$ python3 -q
>>> import numpy as np
>>> import numpy.linalg as la
>>> np.set_printoptions(precision=2, suppress=True, linewidth=120)
>>> def rnd(a):
...     return np.round(a, 2) + 0
... 
>>> m1 = np.loadtxt("m.csv", delimiter=",")
>>> m1
array([[150., 214.,  87., 121., 153., 105., 158., 120., 111.],
       [214., 396., 161., 228., 292., 150., 271., 189., 191.],
       [ 87., 161., 232., 203., 201., 136., 168., 146., 205.],
       [121., 228., 203., 259., 240., 137., 215., 174., 206.],
       [153., 292., 201., 240., 329., 109., 260., 187., 196.],
       [105., 150., 136., 137., 109., 184., 138., 119., 143.],
       [158., 271., 168., 215., 260., 138., 272., 121., 179.],
       [120., 189., 146., 174., 187., 119., 121., 229., 138.],
       [111., 191., 205., 206., 196., 143., 179., 138., 278.]])
>>> # symmetric
>>> ev, vecs = la.eigh(m1)
>>> x = np.array([5, 3, 4, 4, 1, 3, 1, 3, 5])
>>> rnd(la.eigvalsh(m1[1:, 1:]))
array([   6.88,   28.11,   35.88,   67.41,  114.04,  128.56,  209.21, 1588.91])
>>> (np.sign(vecs[:, -1].round(6)) == np.sign(vecs[0, -1].round(6))).astype(int)
array([1, 1, 1, 1, 1, 1, 1, 1, 1])
>>> print(rnd(x @ m1 @ x / (x @ x)), rnd(ev[0]), rnd(ev[-1]))
1288.88 3.6 1686.14
>>> print(rnd(vecs * np.maximum(ev, 0) @ vecs.T))
[[150. 214.  87. 121. 153. 105. 158. 120. 111.]
 [214. 396. 161. 228. 292. 150. 271. 189. 191.]
 [ 87. 161. 232. 203. 201. 136. 168. 146. 205.]
 [121. 228. 203. 259. 240. 137. 215. 174. 206.]
 [153. 292. 201. 240. 329. 109. 260. 187. 196.]
 [105. 150. 136. 137. 109. 184. 138. 119. 143.]
 [158. 271. 168. 215. 260. 138. 272. 121. 179.]
 [120. 189. 146. 174. 187. 119. 121. 229. 138.]
 [111. 191. 205. 206. 196. 143. 179. 138. 278.]]
>>> np.abs(m1).sum(axis=1).max(), rnd(np.abs(ev).max())
(np.float64(2092.0), np.float64(1686.14))
>>> A2 = np.array([[3, 3, -1],
...     [2, 0, 1],
...     [-2, 1, 0],
...     [-2, -1, 1],
...     [-2, -1, -2],
...     [3, -2, -2],
...     [0, -1, -1],
...     [1, -3, 1],
...     [2, 0, -3]])
>>> la.matrix_rank(m1 @ A2)
np.int64(3)
>>> print(A2.T @ m1.T)
[[  813.  1093.   275.   412.   409.   808.   623.   586.   624.]
 [ -465.  -855.  -789.  -944.  -948.  -658.  -744.  -901.  -743.]
 [ -702. -1129. -1034. -1047. -1158.  -852. -1156.  -675. -1267.]]
>>> la.matrix_rank(np.vstack([m1, A2.T]))
np.int64(9)
>>> np.einsum("ik,kj->ij", m1, A2)
array([[  813.,  -465.,  -702.],
       [ 1093.,  -855., -1129.],
       [  275.,  -789., -1034.],
       [  412.,  -944., -1047.],
       [  409.,  -948., -1158.],
       [  808.,  -658.,  -852.],
       [  623.,  -744., -1156.],
       [  586.,  -901.,  -675.],
       [  624.,  -743., -1267.]])
>>> ev, vecs = la.eigh(m1)
>>> print(rnd(vecs.T @ vecs))
[[1. 0. 0. 0. 0. 0. 0. 0. 0.]
 [0. 1. 0. 0. 0. 0. 0. 0. 0.]
 [0. 0. 1. 0. 0. 0. 0. 0. 0.]
 [0. 0. 0. 1. 0. 0. 0. 0. 0.]
 [0. 0. 0. 0. 1. 0. 0. 0. 0.]
 [0. 0. 0. 0. 0. 1. 0. 0. 0.]
 [0. 0. 0. 0. 0. 0. 1. 0. 0.]
 [0. 0. 0. 0. 0. 0. 0. 1. 0.]
 [0. 0. 0. 0. 0. 0. 0. 0. 1.]]
>>> rnd(la.eigvalsh(m1 + 3 * np.eye(9)))
array([   6.6 ,   20.87,   33.8 ,   39.45,   71.38,  126.2 ,  139.13,  229.43, 1689.14])
>>> rnd(vecs @ np.diag(ev) @ vecs.T)
array([[150., 214.,  87., 121., 153., 105., 158., 120., 111.],
       [214., 396., 161., 228., 292., 150., 271., 189., 191.],
       [ 87., 161., 232., 203., 201., 136., 168., 146., 205.],
       [121., 228., 203., 259., 240., 137., 215., 174., 206.],
       [153., 292., 201., 240., 329., 109., 260., 187., 196.],
       [105., 150., 136., 137., 109., 184., 138., 119., 143.],
       [158., 271., 168., 215., 260., 138., 272., 121., 179.],
       [120., 189., 146., 174., 187., 119., 121., 229., 138.],
       [111., 191., 205., 206., 196., 143., 179., 138., 278.]])
>>> print(rnd(vecs.T @ m1 @ vecs))
[[   3.6     0.      0.      0.      0.      0.      0.      0.      0.  ]
 [   0.     17.87    0.      0.      0.      0.      0.      0.      0.  ]
 [   0.      0.     30.8     0.      0.      0.      0.      0.      0.  ]
 [   0.      0.      0.     36.45    0.      0.      0.      0.      0.  ]
 [   0.      0.      0.      0.     68.38    0.      0.      0.      0.  ]
 [   0.      0.      0.      0.      0.    123.2     0.      0.      0.  ]
 [   0.      0.      0.      0.      0.      0.    136.13    0.      0.  ]
 [   0.      0.      0.      0.      0.      0.      0.    226.43    0.  ]
 [   0.      0.      0.      0.      0.      0.      0.      0.   1686.14]]
>>> rnd(ev)
array([   3.6 ,   17.87,   30.8 ,   36.45,   68.38,  123.2 ,  136.13,  226.43, 1686.14])
>>> (ev > 1e-8).sum(), (ev < -1e-8).sum()
(np.int64(9), np.int64(0))
